$ python -q
>>> import numpy as np
>>> import numpy.linalg as la
>>> np.set_printoptions(precision=4, suppress=True, linewidth=160)
>>> J = np.load("out17.npy")
>>> J
array([[0, 0, 1, 5, 5],
       [0, 0, 0, 1, 5],
       [1, 0, 0, 0, 1],
       [5, 1, 0, 0, 0],
       [5, 5, 1, 0, 0]])
>>> # equal to its transpose
>>> round(la.norm(J, 2) / la.norm(J), 4)
np.float64(0.6843)
>>> print(la.matrix_rank(J, rtol=0.1))
4
>>> [round(float(x), 4) for x in la.svd(J, compute_uv=False)[:3]]
[8.5467, 8.3852, 2.6355]
>>> ev, vecs = la.eigh(J)
>>> x0 = np.array([1, 2, 1, -1, -2])
>>> la.eigvalsh(J[1:, 1:])
array([-5.1926, -0.1926,  0.1926,  5.1926])
>>> vecs * np.maximum(ev, 0) @ vecs.T
array([[3.2893, 1.3763, 0.6855, 2.4836, 2.5396],
       [1.3763, 2.1017, 0.4326, 0.4662, 2.4836],
       [0.6855, 0.4326, 0.2387, 0.4326, 0.6855],
       [2.4836, 0.4662, 0.4326, 2.1017, 1.3763],
       [2.5396, 2.4836, 0.6855, 1.3763, 3.2893]])
>>> np.abs(J).sum(axis=1).max(), round(float(np.abs(ev).max()), 4)
(np.int64(11), 8.5467)
>>> (np.sign(vecs[:, -1].round(6)) == np.sign(vecs[0, -1].round(6))).astype(int)
array([1, 1, 1, 1, 1])
>>> r0 = np.array([1, 3, 1, 1, 2])
>>> M2 = J + np.outer(r0, np.eye(5)[3])
>>> np.round(la.det(M2) / la.det(J), 4), np.round(1 + la.solve(J, r0)[3], 4)
(np.float64(0.125), np.float64(0.125))
>>> print(M2)
[[0. 0. 1. 6. 5.]
 [0. 0. 0. 4. 5.]
 [1. 0. 0. 1. 1.]
 [5. 1. 0. 1. 0.]
 [5. 5. 1. 2. 0.]]
>>> print(la.matrix_rank(la.inv(M2) - la.inv(J), tol=1e-8))
1
>>> ev, vecs = la.eigh(J)
>>> print(la.eigvalsh(J @ J))
[ 0.0079  5.689   6.9459 70.311  73.0463]
>>> P = np.triu(np.array([[2, 3, -3, 2, 0],
...     [3, -3, 3, 3, 3],
...     [1, 1, -2, -1, -2],
...     [0, 1, 2, -2, -1],
...     [-1, 3, 3, 0, 1]]), 1) + np.eye(5)
>>> M2 = P @ J @ la.inv(P)
>>> np.trace(M2), np.trace(J)
(np.float64(0.0), np.int64(0))
>>> M2
array([[   7.,  -19.,   79.,  130.,  362.],
       [  33.,  -81.,  345.,  523., 1464.],
       [ -14.,   31., -137., -202., -568.],
       [   0.,   -4.,   11.,   23.,   57.],
       [   5.,  -10.,   46.,   66.,  188.]])
>>> la.matrix_rank(M2)
np.int64(5)
>>> rng = np.random.default_rng(842)
>>> th = rng.uniform(0, 2 * np.pi, 20)
>>> Q, _ = la.qr(np.array([[-0.9, -0.5], [0.3, 0.2], [-0.2, 0.6]]))
>>> arr = 3 * np.c_[np.cos(th), np.sin(th)] @ Q.T
>>> arr
array([[ 2.4587, -0.7732,  1.5353],
       [-2.7947,  0.9343, -0.563 ],
       [-2.6442,  0.9579,  1.0442],
       [-0.1395, -0.0924, -2.9953],
       [-2.5049,  0.7932, -1.4478],
       [-2.6194,  0.9524,  1.1098],
       [-2.3193,  0.7146, -1.7635],
       [-0.9146,  0.1807, -2.8515],
       [ 2.8366, -0.9696,  0.1167],
       [-2.1304,  0.8235,  1.9451],
       [-2.1634,  0.8329,  1.9042],
       [ 2.0827, -0.8098, -2.0016],
       [ 2.166 , -0.8337, -1.9009],
       [-1.3824,  0.3515, -2.6392],
       [-1.9934,  0.7837,  2.1005],
       [-2.6495,  0.959 ,  1.0296],
       [ 2.669 , -0.9631, -0.9741],
       [-2.0186,  0.7911,  2.0735],
       [-0.3093,  0.2457,  2.9739],
       [ 2.7782, -0.9243,  0.6537]])
>>> Xs = arr - arr.mean(axis=0)
>>> U, sigma, Vt = la.svd(Xs, full_matrices=False)
>>> print(np.abs(U[:, 0]).argmax())
16
>>> np.round(sigma ** 2 / (sigma ** 2).sum(), 4) + 0
array([0.6398, 0.3602, 0.    ])
>>> np.round((sigma ** 2).sum() ** 2 / (sigma ** 4).sum(), 4)
np.float64(1.855)
>>> np.abs(Vt[0]).argmax()
np.int64(0)
